% ipython --no-banner

In [1]: import numpy as np

In [2]: from numpy import linalg as LA

In [3]: np.set_printoptions(suppress=True, linewidth=200)

In [4]: def rd(a):
   ...:     return np.round(a, 1) + 0
   ...: 

In [5]: A = np.load("mat.npy")

In [6]: A
Out[6]: 
array([[  4,   2,   2,  -6,   2,  -4],
       [  2,   3,   6,  -4,  -4,  -5],
       [  2,   6,  14,  -5, -12,  -8],
       [ -6,  -4,  -5,  10,  -1,   9],
       [  2,  -4, -12,  -1,  14,   4],
       [ -4,  -5,  -8,   9,   4,  13]])

In [7]: ev, evecs = LA.eigh(A)

In [8]: rd(np.abs(evecs[:, -1]))
Out[8]: array([0.2, 0.3, 0.6, 0.3, 0.4, 0.5])

In [9]: rd(evecs @ np.diag(ev) @ evecs.T)
Out[9]: 
array([[  4.,   2.,   2.,  -6.,   2.,  -4.],
       [  2.,   3.,   6.,  -4.,  -4.,  -5.],
       [  2.,   6.,  14.,  -5., -12.,  -8.],
       [ -6.,  -4.,  -5.,  10.,  -1.,   9.],
       [  2.,  -4., -12.,  -1.,  14.,   4.],
       [ -4.,  -5.,  -8.,   9.,   4.,  13.]])

In [10]: np.abs(evecs[:, -1]).round(6).argmax()
Out[10]: np.int64(2)

In [11]: rd(ev)
Out[11]: array([ 0. ,  0. ,  0. ,  3.2, 18.7, 36.1])

In [12]: rd(evecs.T @ A @ evecs)
Out[12]: 
array([[ 0. ,  0. ,  0. ,  0. ,  0. ,  0. ],
       [ 0. ,  0. ,  0. ,  0. ,  0. ,  0. ],
       [ 0. ,  0. ,  0. ,  0. ,  0. ,  0. ],
       [ 0. ,  0. ,  0. ,  3.2,  0. ,  0. ],
       [ 0. ,  0. ,  0. ,  0. , 18.7,  0. ],
       [ 0. ,  0. ,  0. ,  0. ,  0. , 36.1]])

In [13]: rd(ev.sum()), np.trace(A)
Out[13]: (np.float64(58.0), np.int64(58))

In [14]: rd(LA.svd(A, compute_uv=False))
Out[14]: array([36.1, 18.7,  3.2,  0. ,  0. ,  0. ])

In [15]: U, sig, Vt = LA.svd(A, full_matrices=False)

In [16]: np.abs(U[:, 0]).round(6).argmax()
Out[16]: np.int64(2)

In [17]: np.allclose(U * sig @ Vt, A)
Out[17]: True

In [18]: rd(np.cumsum(sig ** 2) / np.sum(sig ** 2))
Out[18]: array([0.8, 1. , 1. , 1. , 1. , 1. ])

In [19]: rd(Vt @ Vt.T)
Out[19]: 
array([[1., 0., 0., 0., 0., 0.],
       [0., 1., 0., 0., 0., 0.],
       [0., 0., 1., 0., 0., 0.],
       [0., 0., 0., 1., 0., 0.],
       [0., 0., 0., 0., 1., 0.],
       [0., 0., 0., 0., 0., 1.]])

In [20]: rd(np.abs(Vt[0]))
Out[20]: array([0.2, 0.3, 0.6, 0.3, 0.4, 0.5])

In [21]: (sig > 1e-8).sum()
Out[21]: np.int64(3)

In [22]: LA.lstsq(A[:-1].T, A[-1])[2]
Out[22]: np.int32(3)

In [23]: np.abs(np.diag(LA.qr(A)[1])) > 1e-9
Out[23]: array([ True,  True,  True, False, False, False])

In [24]: M = np.load("test16.npy")

In [25]: M
Out[25]: 
array([[-1, -1, -1, -1, -1, -1],
       [-1, -2, -2, -2, -2, -2],
       [-1, -2, -3, -3, -3, -3],
       [-1, -2, -3, -4, -4, -4],
       [-1, -2, -3, -4, -5, -5],
       [-1, -2, -3, -4, -5, -6]])

In [26]: U, sig, Vt = LA.svd(M, full_matrices=False)

In [27]: rd(sig)
Out[27]: array([17.2,  2. ,  0.8,  0.4,  0.3,  0.3])

In [28]: rd(Vt @ Vt.T)
Out[28]: 
array([[1., 0., 0., 0., 0., 0.],
       [0., 1., 0., 0., 0., 0.],
       [0., 0., 1., 0., 0., 0.],
       [0., 0., 0., 1., 0., 0.],
       [0., 0., 0., 0., 1., 0.],
       [0., 0., 0., 0., 0., 1.]])

In [29]: rd(U.T @ M @ Vt.T)
Out[29]: 
array([[17.2,  0. ,  0. ,  0. ,  0. ,  0. ],
       [ 0. ,  2. ,  0. ,  0. ,  0. ,  0. ],
       [ 0. ,  0. ,  0.8,  0. ,  0. ,  0. ],
       [ 0. ,  0. ,  0. ,  0.4,  0. ,  0. ],
       [ 0. ,  0. ,  0. ,  0. ,  0.3,  0. ],
       [ 0. ,  0. ,  0. ,  0. ,  0. ,  0.3]])

In [30]: rd(np.abs(Vt[0]))
Out[30]: array([0.1, 0.3, 0.4, 0.5, 0.5, 0.6])

In [31]: rd(LA.det(M))
Out[31]: np.float64(1.0)

In [32]: LA.matrix_power(M, 2)
Out[32]: 
array([[ 6, 11, 15, 18, 20, 21],
       [11, 21, 29, 35, 39, 41],
       [15, 29, 41, 50, 56, 59],
       [18, 35, 50, 62, 70, 74],
       [20, 39, 56, 70, 80, 85],
       [21, 41, 59, 74, 85, 91]])

In [33]: (M + M.T) / 2
Out[33]: 
array([[-1., -1., -1., -1., -1., -1.],
       [-1., -2., -2., -2., -2., -2.],
       [-1., -2., -3., -3., -3., -3.],
       [-1., -2., -3., -4., -4., -4.],
       [-1., -2., -3., -4., -5., -5.],
       [-1., -2., -3., -4., -5., -6.]])

In [34]: M @ M
Out[34]: 
array([[ 6, 11, 15, 18, 20, 21],
       [11, 21, 29, 35, 39, 41],
       [15, 29, 41, 50, 56, 59],
       [18, 35, 50, 62, 70, 74],
       [20, 39, 56, 70, 80, 85],
       [21, 41, 59, 74, 85, 91]])

In [35]: rd(np.sort(np.abs(LA.eigvals(M))))
Out[35]: array([ 0.3,  0.3,  0.4,  0.8,  2. , 17.2])

In [36]: Y = LA.inv(M)

In [37]: (np.abs(Y) > 1e-9).astype(int)
Out[37]: 
array([[1, 1, 0, 0, 0, 0],
       [1, 1, 1, 0, 0, 0],
       [0, 1, 1, 1, 0, 0],
       [0, 0, 1, 1, 1, 0],
       [0, 0, 0, 1, 1, 1],
       [0, 0, 0, 0, 1, 1]])

In [38]: M @ Y
Out[38]: 
array([[1., 0., 0., 0., 0., 0.],
       [0., 1., 0., 0., 0., 0.],
       [0., 0., 1., 0., 0., 0.],
       [0., 0., 0., 1., 0., 0.],
       [0., 0., 0., 0., 1., 0.],
       [0., 0., 0., 0., 0., 1.]])

In [39]: rd(LA.slogdet(M)[0])
Out[39]: np.float64(1.0)

In [40]: rng = np.random.default_rng(523)

In [41]: labels = rng.permutation(6)

In [42]: Y = M[:, labels] * rng.choice([-1, 1], 6)

In [43]: Y
Out[43]: 
array([[ 1,  1, -1,  1, -1,  1],
       [ 1,  2, -2,  2, -2,  2],
       [ 1,  3, -3,  2, -3,  3],
       [ 1,  4, -3,  2, -4,  4],
       [ 1,  4, -3,  2, -5,  5],
       [ 1,  4, -3,  2, -6,  5]])

In [44]: U, _, Vt = LA.svd(M.T @ Y)

In [45]: rd(LA.lstsq(M, Y)[0])
Out[45]: 
array([[-1.,  0.,  0.,  0.,  0.,  0.],
       [ 0.,  0.,  0., -1.,  0.,  0.],
       [ 0.,  0.,  1.,  0.,  0.,  0.],
       [ 0., -1.,  0.,  0.,  0.,  0.],
       [ 0.,  0.,  0.,  0.,  0., -1.],
       [ 0.,  0.,  0.,  0.,  1.,  0.]])

In [46]: ev, evecs = LA.eigh(M)

In [47]: rd(LA.eigvalsh(M @ M))
Out[47]: array([  0.1,   0.1,   0.2,   0.6,   4. , 296.1])

In [48]: ev.sum(), np.trace(M)
Out[48]: (np.float64(-21.0), np.int64(-21))

In [49]: np.unique(ev.round(6) + 0, return_counts=True)[1]
Out[49]: array([1, 1, 1, 1, 1, 1])

In [50]: rd(LA.svd(M, compute_uv=False))
Out[50]: array([17.2,  2. ,  0.8,  0.4,  0.3,  0.3])

In [51]: W0 = np.load("arr.npy")

In [52]: W0
Out[52]: 
array([[ 6,  4,  4,  3,  6,  6,  3],
       [ 5,  3,  3,  2,  5,  5,  2],
       [ 3,  1,  1,  0,  3,  3,  0],
       [ 5,  3,  3,  2,  5,  5,  2],
       [ 4,  2,  2,  1,  4,  4,  1],
       [ 1, -1, -1, -2,  1,  1, -2],
       [ 1, -1, -1, -2,  1,  1, -2]])

In [53]: labels = rng.permutation(7)

In [54]: labels
Out[54]: array([0, 1, 5, 3, 4, 2, 6])

In [55]: Y = W0[labels][:, labels]

In [56]: rd(LA.det(Y)), rd(LA.det(W0[labels]))
Out[56]: (np.float64(0.0), np.float64(0.0))

In [57]: np.diag(Y)
Out[57]: array([ 6,  3,  1,  2,  4,  1, -2])

In [58]: rk = LA.matrix_rank(W0)

In [59]: rk
Out[59]: np.int64(2)

In [60]: null = LA.svd(W0)[2][rk:].T

In [61]: [int(LA.matrix_rank(np.delete(W0, i, axis=0))) for i in range(7)]
Out[61]: [2, 2, 2, 2, 2, 2, 2]

In [62]: [int(LA.matrix_rank(W0[:i])) for i in range(1, len(W0) + 1)]
Out[62]: [1, 2, 2, 2, 2, 2, 2]

In [63]: null.shape
Out[63]: (7, 5)

In [64]: LA.matrix_rank(W0.T @ W0), LA.matrix_rank(W0 @ W0.T)
Out[64]: (np.int64(2), np.int64(2))

In [65]: [int(LA.matrix_rank(W0[:, :j + 1])) for j in range(7)]
Out[65]: [1, 2, 2, 2, 2, 2, 2]

In [66]: data = np.load("sample11.npy")

In [67]: data
Out[67]: 
array([[ 1, -2,  4],
       [ 1, -1,  1],
       [ 1,  0,  0],
       [ 1,  1,  1],
       [ 1,  2,  4],
       [ 1,  3,  9]])

In [68]: proj = data @ LA.solve(data.T @ data, data.T)

In [69]: rd(proj @ data[:, 2])
Out[69]: array([4., 1., 0., 1., 4., 9.])

In [70]: rd(proj)
Out[70]: 
array([[ 0.8,  0.3,  0. , -0.1, -0.1,  0.1],
       [ 0.3,  0.3,  0.3,  0.2,  0. , -0.1],
       [ 0. ,  0.3,  0.4,  0.3,  0.2, -0.1],
       [-0.1,  0.2,  0.3,  0.4,  0.3,  0. ],
       [-0.1,  0.1,  0.2,  0.3,  0.3,  0.3],
       [ 0.1, -0.1, -0.1,  0. ,  0.3,  0.8]])

In [71]: rd((np.eye(6) - proj) @ data)
Out[71]: 
array([[0., 0., 0.],
       [0., 0., 0.],
       [0., 0., 0.],
       [0., 0., 0.],
       [0., 0., 0.],
       [0., 0., 0.]])

In [72]: rd(LA.eigvalsh(proj))
Out[72]: array([0., 0., 0., 1., 1., 1.])

In [73]: f = np.array([-7, -8, 6])

In [74]: np.correlate(data[5], data[0], "full")
Out[74]: array([  4,  10,  31, -15,   9])

In [75]: np.polyval(f, data[5])
Out[75]: array([  -9,  -81, -633])

In [76]: np.cross(data[5, :3], data[0, :3])
Out[76]: array([30,  5, -5])

In [77]: np.array([np.convolve(row, f, "same") for row in data])
Out[77]: 
array([[  6,  -6, -44],
       [ -1,   7, -14],
       [ -8,   6,   0],
       [-15,  -9,  -2],
       [-22, -38, -20],
       [-29, -81, -54]])

In [78]: labels = rng.permutation(3)

In [79]: Y = data[:, labels] * rng.choice([-1, 1], 3)

In [80]: Y
Out[80]: 
array([[-2, -4, -1],
       [-1, -1, -1],
       [ 0,  0, -1],
       [ 1, -1, -1],
       [ 2, -4, -1],
       [ 3, -9, -1]])

In [81]: U, _, Vt = LA.svd(data.T @ Y)

In [82]: labels
Out[82]: array([1, 2, 0])

In [83]: rd(U @ Vt)
Out[83]: 
array([[ 0.,  0., -1.],
       [ 1.,  0.,  0.],
       [ 0., -1.,  0.]])

In [84]: rd(LA.lstsq(data, Y)[0])
Out[84]: 
array([[ 0.,  0., -1.],
       [ 1.,  0.,  0.],
       [ 0., -1.,  0.]])
